% ipython --no-banner

In [1]: import numpy as np

In [2]: np.set_printoptions(precision=2, suppress=True, linewidth=140, legacy="1.25")

In [3]: M = np.array([[0, 5, 8, 8, 3, 7, 1, 4],
   ...:     [0, 0, 0, 5, 5, 7, 3, 7],
   ...:     [0, 0, 0, 8, 7, 2, 5, 0],
   ...:     [0, 0, 0, 0, 3, 8, 2, 6],
   ...:     [0, 0, 0, 0, 0, 9, 6, 3],
   ...:     [0, 0, 0, 0, 0, 0, 0, 5],
   ...:     [0, 0, 0, 0, 0, 0, 0, 3],
   ...:     [0, 0, 0, 0, 0, 0, 0, 0]])

In [4]: M
Out[4]: 
array([[0, 5, 8, 8, 3, 7, 1, 4],
       [0, 0, 0, 5, 5, 7, 3, 7],
       [0, 0, 0, 8, 7, 2, 5, 0],
       [0, 0, 0, 0, 3, 8, 2, 6],
       [0, 0, 0, 0, 0, 9, 6, 3],
       [0, 0, 0, 0, 0, 0, 0, 5],
       [0, 0, 0, 0, 0, 0, 0, 3],
       [0, 0, 0, 0, 0, 0, 0, 0]])

In [5]: # looks like rank 6

In [6]: left, sv, vt = np.linalg.svd(M)

In [7]: np.argmax(sv[:-1] / (sv[1:] + 1e-6)) + 1
Out[7]: 6

In [8]: sv.round(2) + 0
Out[8]: array([23.39, 11.16,  8.74,  6.61,  2.76,  0.93,  0.  ,  0.  ])

In [9]: out = left[:, :6] @ np.diag(sv[:6]) @ vt[:6]

In [10]: np.linalg.matrix_rank(out)
Out[10]: 6

In [11]: round(np.abs(M - out).max(), 2)
Out[11]: 0.0

In [12]: arr = np.load("x.npy")

In [13]: arr
Out[13]: 
array([[-2.35, -1.6 ,  0.07,  0.93],
       [-1.28, -2.24,  1.84,  3.58],
       [ 1.1 ,  0.8 , -0.1 , -0.55],
       [ 0.44,  0.32, -0.04, -0.22],
       [-2.65, -1.6 , -0.19,  0.59]])

In [14]: # rows and columns are dependent

In [15]: left, sv, vt = np.linalg.svd(arr)

In [16]: np.argmax(sv[:-1] / (sv[1:] + 1e-6)) + 1
Out[16]: 2

In [17]: out = left[:, :2] @ np.diag(sv[:2]) @ vt[:2]

In [18]: np.round(np.linalg.norm(arr - out, 2), 2), round(float(sv[2]), 2)
Out[18]: (0.0, 0.0)

In [19]: np.linalg.matrix_rank(arr, rtol=0.05)
Out[19]: 2

In [20]: np.round(np.abs(arr - out).max(), 2)
Out[20]: 0.0

In [21]: np.round(np.linalg.norm(arr - out) / np.linalg.norm(arr), 2)
Out[21]: 0.0

In [22]: np.argsort(-np.linalg.norm(arr, axis=0).round(6), kind="stable")[:3]
Out[22]: array([0, 3, 1])

In [23]: [round(float(x), 2) for x in np.linalg.svd(arr, compute_uv=False)[:3]]
Out[23]: [6.04, 2.78, 0.0]

In [24]: rk = np.linalg.matrix_rank(arr)

In [25]: rk
Out[25]: 2

In [26]: N = np.linalg.svd(arr)[2][rk:].T

In [27]: [int(np.linalg.matrix_rank(arr[:, :j + 1])) for j in range(4)]
Out[27]: [1, 2, 2, 2]

In [28]: [int(np.linalg.matrix_rank(np.delete(arr, i, axis=0))) for i in range(5)]
Out[28]: [2, 2, 2, 2, 2]

In [29]: left, sv, vt = np.linalg.svd(arr)

In [30]: V = vt[:(sv > 1e-8).sum()]

In [31]: rng = np.random.default_rng(52)

In [32]: x0 = arr[0] + -1 * arr[3] + rng.integers(2) * np.eye(4)[0]

In [33]: x0
Out[33]: array([-1.79, -1.92,  0.11,  1.15])

In [34]: V.T @ V
Out[34]: 
array([[ 0.78,  0.37,  0.19,  0.05],
       [ 0.37,  0.3 , -0.08, -0.26],
       [ 0.19, -0.08,  0.27,  0.39],
       [ 0.05, -0.26,  0.39,  0.65]])

In [35]: np.linalg.matrix_rank(np.vstack([arr, x0]))
Out[35]: 3

In [36]: round(float(np.linalg.norm(x0 - V.T @ V @ x0)), 2)
Out[36]: 0.47

In [37]: u, g = arr[4], arr[0]

In [38]: round(float(u @ g), 2)
Out[38]: 9.32

In [39]: round(float(u @ u), 2)
Out[39]: 9.97

In [40]: pr = (u @ g) / (u @ u) * u

In [41]: pr
Out[41]: array([-2.48, -1.5 , -0.18,  0.55])

In [42]: round(float(np.linalg.norm(u + g) ** 2 + np.linalg.norm(u - g) ** 2), 2)
Out[42]: 37.84

In [43]: np.round((g - pr) @ u, 2)
Out[43]: 0.0

In [44]: data = np.load("case17.npy")

In [45]: data
Out[45]: 
array([[3, 1, 0],
       [2, 0, 0],
       [3, 0, 7]])

In [46]: out = data + rng.integers(-2, 3, (3, 2)) @ rng.integers(-2, 3, (2, 3))

In [47]: out
Out[47]: 
array([[ 2, -2, -2],
       [ 2,  0,  0],
       [ 2,  2,  9]])

In [48]: np.abs(out - data).sum(axis=1)
Out[48]: array([6, 0, 5])

In [49]: np.round(np.linalg.svd(out - data, compute_uv=False), 2) + 0
Out[49]: array([4.57, 1.47, 0.  ])

In [50]: u = np.array([-3, 3, -1])

In [51]: out = data + np.outer(u, np.eye(3)[1])

In [52]: np.linalg.matrix_rank(out - data)
Out[52]: 1

In [53]: np.linalg.matrix_rank(np.linalg.inv(out) - np.linalg.inv(data), tol=1e-8)
Out[53]: 1

In [54]: q, R = np.linalg.qr(data)

In [55]: np.allclose(R.T @ R, data.T @ data)
Out[55]: True

In [56]: np.kron(np.eye(2, dtype=int), data)
Out[56]: 
array([[3, 1, 0, 0, 0, 0],
       [2, 0, 0, 0, 0, 0],
       [3, 0, 7, 0, 0, 0],
       [0, 0, 0, 3, 1, 0],
       [0, 0, 0, 2, 0, 0],
       [0, 0, 0, 3, 0, 7]])

In [57]: np.round(np.linalg.eigvals(data).sum().real, 2)
Out[57]: 10.0

In [58]: np.linalg.eigvals(data)
Out[58]: array([ 7.  , -0.56,  3.56])

In [59]: np.einsum("ii->", data)
Out[59]: 10

In [60]: np.round(np.linalg.det(data[::-1]), 2)
Out[60]: 14.0

In [61]: np.round(np.linalg.det(data.T), 2)
Out[61]: -14.0

In [62]: np.einsum("ij,ji->", data, data)
Out[62]: 62

In [63]: X = np.loadtxt("layer10.csv", delimiter=",")

In [64]: X
Out[64]: 
array([[ -4.98,   0.96,   2.  ,  -1.04],
       [  3.03,  16.99,   2.94,   8.01],
       [-20.96, -14.99, -32.96,   0.01],
       [ 13.96, -22.04,   6.98, -10.97],
       [  1.05, -29.03,   5.1 , -15.94],
       [ 13.03,  15.02,  26.04,   0.98]])

In [65]: blk = np.stack([X, 3 * X, X[::-1]])

In [66]: np.linalg.norm(blk, axis=(1, 2))
Out[66]: array([ 72.11, 216.33,  72.11])

In [67]: (blk @ X.T).shape
Out[67]: (3, 6, 6)

In [68]: np.linalg.matrix_rank(blk.reshape(3, -1))
Out[68]: 2

In [69]: blk.shape
Out[69]: (3, 6, 4)

In [70]: u, g = X[2], X[1]

In [71]: np.round(u @ u, 2)
Out[71]: 1750.38

In [72]: pr = (u @ g) / (u @ u) * u

In [73]: g - pr
Out[73]: array([-1.94, 13.44, -4.87,  8.01])

In [74]: pr.round(2) + 0
Out[74]: array([4.97, 3.55, 7.81, 0.  ])

In [75]: feats = np.array([[0.33, 0.67, -0.02],
    ...:     [1.03, 2.04, 0.0],
    ...:     [-1.53, -3.11, 0.01],
    ...:     [0.54, 1.05, -0.01],
    ...:     [-0.45, -0.9, 0.05],
    ...:     [-0.05, -0.14, -0.02],
    ...:     [-1.42, -2.87, 0.03],
    ...:     [0.16, 0.33, 0.03],
    ...:     [-0.34, -0.69, 0.03],
    ...:     [0.09, 0.16, -0.02],
    ...:     [-0.64, -1.24, 0.0],
    ...:     [-1.02, -2.1, -0.01],
    ...:     [0.03, 0.02, 0.01],
    ...:     [1.16, 2.37, 0.01],
    ...:     [2.09, 4.19, 0.0],
    ...:     [-0.74, -1.49, 0.0],
    ...:     [0.1, 0.22, 0.0],
    ...:     [0.24, 0.49, -0.01],
    ...:     [-0.55, -1.07, 0.0],
    ...:     [1.23, 2.55, 0.03],
    ...:     [1.14, 2.29, 0.01]])

In [76]: labels = feats[:, 1] > np.median(feats[:, 1])

In [77]: u = feats[labels].mean(axis=0) - feats[~labels].mean(axis=0)

In [78]: np.argsort(-np.abs(u).round(6), kind="stable")
Out[78]: array([1, 0, 2])

In [79]: ((feats - feats.mean(axis=0)) @ u > 0).astype(int)
Out[79]: array([1, 1, 0, 1, 0, 0, 0, 1, 0, 1, 0, 0, 0, 1, 1, 0, 1, 1, 0, 1, 1])
